$ python -q
>>> import numpy as np
>>> np.set_printoptions(precision=1, suppress=True, linewidth=140)
>>> m1 = 0.7 ** np.abs(np.subtract.outer(np.arange(3), np.arange(3)))
>>> m1
array([[1. , 0.7, 0.5],
       [0.7, 1. , 0.7],
       [0.5, 0.7, 1. ]])
>>> # symmetric, so the eigenvalues are real
>>> U, s, Vt = np.linalg.svd(m1, full_matrices=False)
>>> np.round(np.sqrt((s ** 2).sum()), 1), round(float(np.linalg.norm(m1)), 1)
(np.float64(2.3), 2.3)
>>> (s > 1e-8).sum()
np.int64(3)
>>> np.round(Vt @ Vt.T, 1) + 0
array([[1., 0., 0.],
       [0., 1., 0.],
       [0., 0., 1.]])
>>> U.shape, s.shape, Vt.shape
((3, 3), (3,), (3, 3))
>>> s / s[0]
array([1. , 0.2, 0.1])
>>> np.cumsum(s ** 2) / np.sum(s ** 2)
array([0.9, 1. , 1. ])
>>> np.abs(Vt[0])
array([0.6, 0.6, 0.6])
>>> def softmax(z):
...     e = np.exp(z - z.max(axis=-1, keepdims=True))
...     return e / e.sum(axis=-1, keepdims=True)
... 
>>> softmax(m1).sum(axis=1)
array([1., 1., 1.])
>>> np.round(softmax(10 * m1[2]), 1) + 0
array([0. , 0. , 0.9])
>>> scores = m1 @ m1.T / np.sqrt(3)
>>> softmax(scores)[2] @ m1
array([0.7, 0.8, 0.7])
>>> softmax(scores + np.triu(np.full(scores.shape, -np.inf), 1))
array([[1. , 0. , 0. ],
       [0.5, 0.5, 0. ],
       [0.3, 0.4, 0.3]])
>>> Y = np.linalg.inv(m1)
>>> (np.abs(Y) > 1e-9).astype(int)
array([[1, 1, 0],
       [1, 1, 1],
       [0, 1, 1]])
>>> np.round(m1 @ Y, 1) + 0
array([[1., 0., 0.],
       [0., 1., 0.],
       [0., 0., 1.]])
>>> mat = np.load("sample13.npy")
>>> mat
array([[ 0., -2.,  0.,  0.],
       [-2.,  1., -2.,  0.],
       [ 0., -2.,  2., -2.],
       [ 0.,  0., -2.,  0.]])
>>> rng = np.random.default_rng(35115)
>>> Y = mat + rng.integers(-2, 3, (4, 1)) @ rng.integers(-2, 3, (1, 4))
>>> Y
array([[ 0.,  0.,  0.,  4.],
       [-2.,  2., -2.,  2.],
       [ 0., -1.,  2.,  0.],
       [ 0.,  0., -2.,  0.]])
>>> Y - mat
array([[0., 2., 0., 4.],
       [0., 1., 0., 2.],
       [0., 1., 0., 2.],
       [0., 0., 0., 0.]])
>>> np.abs(Y - mat).sum(axis=1)
array([6., 3., 3., 0.])
>>> J = np.loadtxt("dump.csv", delimiter=",")
>>> J
array([[-4.,  5.],
       [-1., -2.]])
>>> (J + J.T) / 2
array([[-4.,  2.],
       [ 2., -2.]])
>>> np.linalg.determinant(J)
Traceback (most recent call last):
  File "<python-input-32>", line 1, in <module>
    np.linalg.determinant(J)
    ^^^^^^^^^^^^^^^^^^^^^
AttributeError: module 'numpy.linalg' has no attribute 'determinant'
>>> np.allclose(J @ J.T, J.T @ J)
False
>>> np.allclose(J, J.T)
False
>>> round(float(np.abs(np.linalg.eigvals(J)).max()), 1)
3.6
>>> round(np.linalg.det(J), 1)
np.float64(13.0)
>>> np.trace(J)
np.float64(-6.0)
